% ipython --no-banner

In [1]: import numpy as np

In [2]: np.set_printoptions(precision=3, suppress=True, linewidth=200, floatmode="fixed")

In [3]: M = np.load("mat.npy")

In [4]: M
Out[4]: 
array([[-0.686,  0.567,  1.909],
       [ 0.174,  0.117, -0.044],
       [-0.942, -5.881, -0.846],
       [ 1.129,  1.967, -1.164],
       [-0.129,  5.763,  2.311],
       [-0.761,  2.417,  1.264],
       [ 0.249, -0.601, -1.422],
       [ 0.082, -1.182, -0.476],
       [-1.218, -0.435,  1.380],
       [ 0.356, -7.894, -2.085],
       [-0.760, -4.422, -1.058],
       [ 0.373, -5.923, -1.518],
       [ 0.447,  1.538,  0.451],
       [ 0.136, -6.855, -1.676]])

In [5]: O, evecs = np.linalg.qr(M[:, :2])[0], np.linalg.qr(M[:, 2:])[0]

In [6]: sig = np.linalg.svd(O.T @ evecs, compute_uv=False)

In [7]: sig
Out[7]: array([0.924])

In [8]: np.degrees(np.arccos(sig.clip(0, 1)))
Out[8]: array([22.500])

In [9]: (sig > 0.9).sum()
Out[9]: np.int64(1)

In [10]: feats = np.load("data.npy")

In [11]: feats
Out[11]: 
array([[ 2,  3,  4],
       [ 5,  6,  7],
       [ 8,  9, 10]])

In [12]: np.linalg.cond(feats) > 100
Out[12]: np.True_

In [13]: np.linalg.matrix_rank(feats, rtol=0.1)
Out[13]: np.int64(1)

In [14]: [round(float(x), 3) for x in np.linalg.svd(feats, compute_uv=False)[:3]]
Out[14]: [19.574, 0.92, 0.0]

In [15]: B = feats / np.sqrt((feats ** 2).mean(axis=1, keepdims=True))

In [16]: np.linalg.matrix_rank(feats - feats.mean(axis=1, keepdims=True))
Out[16]: np.int64(1)

In [17]: gram = feats.T @ feats

In [18]: np.round(np.linalg.eigvalsh(gram)[::-1], 3) + 0
Out[18]: array([383.154,   0.846,   0.000])

In [19]: np.diag(gram)
Out[19]: array([ 93, 126, 165])

In [20]: np.allclose(gram, gram.T)
Out[20]: True

In [21]: rng = np.random.default_rng(23496)

In [22]: B = feats + rng.integers(-2, 3, (3, 2)) @ rng.integers(-2, 3, (2, 3))

In [23]: B
Out[23]: 
array([[ 6, -1,  6],
       [ 5,  6,  9],
       [ 4, 13,  8]])

In [24]: np.linalg.matrix_rank(B - feats, tol=1e-8)
Out[24]: np.int64(2)

In [25]: np.round(np.linalg.svd(B - feats, compute_uv=False), 3) + 0
Out[25]: array([8.513, 1.880, 0.000])

In [26]: B - feats
Out[26]: 
array([[ 4, -4,  2],
       [ 0,  0,  2],
       [-4,  4, -2]])
